% python3 -q
>>> import numpy as np
>>> from numpy import linalg as LA
>>> np.set_printoptions(precision=3, suppress=True, linewidth=160, legacy="1.25")
>>> rd = lambda a: np.round(a, 3) + 0
>>> K = np.array([[2, 3, 4, 5, 6],
...     [7, 8, 9, 10, 11],
...     [12, 13, 14, 15, 16],
...     [17, 18, 19, 20, 21],
...     [22, 23, 24, 25, 26]])
>>> print(K)
[[ 2  3  4  5  6]
 [ 7  8  9 10 11]
 [12 13 14 15 16]
 [17 18 19 20 21]
 [22 23 24 25 26]]
>>> print(rd(np.sort(np.abs(LA.eigvals(K)))))
[ 0.     0.     0.     3.406 73.406]
>>> print(K @ K)
[[ 290  310  330  350  370]
 [ 590  635  680  725  770]
 [ 890  960 1030 1100 1170]
 [1190 1285 1380 1475 1570]
 [1490 1610 1730 1850 1970]]
>>> print((K - K.T) / 2)
[[ 0. -2. -4. -6. -8.]
 [ 2.  0. -2. -4. -6.]
 [ 4.  2.  0. -2. -4.]
 [ 6.  4.  2.  0. -2.]
 [ 8.  6.  4.  2.  0.]]
>>> rank = LA.matrix_rank(K)
>>> print(rank)
2
>>> ns = LA.svd(K)[2][rank:].T
>>> print([int(LA.matrix_rank(np.delete(K, i, axis=0))) for i in range(5)])
[2, 2, 2, 2, 2]
>>> print(rd(K @ ns))
[[0. 0. 0.]
 [0. 0. 0.]
 [0. 0. 0.]
 [0. 0. 0.]
 [0. 0. 0.]]
>>> print(np.allclose(K @ ns, 0))
True
>>> print([int(LA.matrix_rank(K[:, :j + 1])) for j in range(5)])
[1, 2, 2, 2, 2]
>>> print(rd(ns @ ns.T))
[[ 0.4 -0.4 -0.2  0.   0.2]
 [-0.4  0.7 -0.2 -0.1  0. ]
 [-0.2 -0.2  0.8 -0.2 -0.2]
 [ 0.  -0.1 -0.2  0.7 -0.4]
 [ 0.2  0.  -0.2 -0.4  0.4]]
>>> other = K / np.sqrt((K ** 2).mean(axis=1, keepdims=True))
>>> print(LA.matrix_rank(other) == LA.matrix_rank(K))
True
>>> print(rd(other[3]))
[0.892 0.945 0.997 1.05  1.102]
>>> print(rd(LA.norm(other, axis=1)))
[2.236 2.236 2.236 2.236 2.236]
>>> print(LA.matrix_rank(K, rtol=0.1))
1
>>> print([round(float(x), 3) for x in LA.svd(K, compute_uv=False)[:3]])
[78.676, 3.178, 0.0]
>>> print(rd(LA.norm(K, 2) / LA.norm(K)))
0.999
>>> print(LA.cond(K) > 100)
True
>>> print(rd(LA.det(K[::-1])))
0.0
>>> print(np.kron(np.eye(2, dtype=int), K))
[[ 2  3  4  5  6  0  0  0  0  0]
 [ 7  8  9 10 11  0  0  0  0  0]
 [12 13 14 15 16  0  0  0  0  0]
 [17 18 19 20 21  0  0  0  0  0]
 [22 23 24 25 26  0  0  0  0  0]
 [ 0  0  0  0  0  2  3  4  5  6]
 [ 0  0  0  0  0  7  8  9 10 11]
 [ 0  0  0  0  0 12 13 14 15 16]
 [ 0  0  0  0  0 17 18 19 20 21]
 [ 0  0  0  0  0 22 23 24 25 26]]
>>> m1 = np.loadtxt("layer7.csv", delimiter=",")
>>> print(m1)
[[ 1.3 -0.4 -0.5]
 [ 0.1  0.8 -0.2]
 [-1.   0.2  0.3]]
>>> print(rd(np.abs(LA.eigvals(m1)).max()))
1.541
>>> print(np.allclose(m1, m1.T))
False
>>> print(np.allclose(m1 @ m1.T, m1.T @ m1))
False
>>> print((m1 - m1.T) / 2)
[[ 0.   -0.25  0.25]
 [ 0.25  0.   -0.2 ]
 [-0.25  0.2   0.  ]]
>>> print(rd((m1 + m1.T) / 2))
[[ 1.3  -0.15 -0.75]
 [-0.15  0.8   0.  ]
 [-0.75  0.    0.3 ]]
>>> print(rd(np.sort(np.abs(LA.eigvals(m1)))))
[0.079 0.938 1.541]
>>> print(np.trace(m1))
2.4
>>> f = np.array([7, 5, 1])
>>> other = m1 + np.outer(f, np.eye(3)[2])
>>> print(LA.matrix_rank(other - m1))
1
>>> print(other)
[[ 1.3 -0.4  6.5]
 [ 0.1  0.8  4.8]
 [-1.   0.2  1.3]]
>>> x0 = np.array([1, 0, -3])
>>> h1 = np.maximum(m1 @ x0, 0)
>>> print(rd(h1))
[2.8 0.7 0. ]
>>> print(rd(m1.T @ h1))
[ 3.71 -0.56 -1.54]
>>> print(rd(np.tanh(m1 @ x0)))
[ 0.993  0.604 -0.956]
>>> print(np.flatnonzero(h1 > 1e-9))
[0 1]
>>> print(m1 * (h1 > 1e-9)[:, None])
[[ 1.3 -0.4 -0.5]
 [ 0.1  0.8 -0.2]
 [-0.   0.   0. ]]
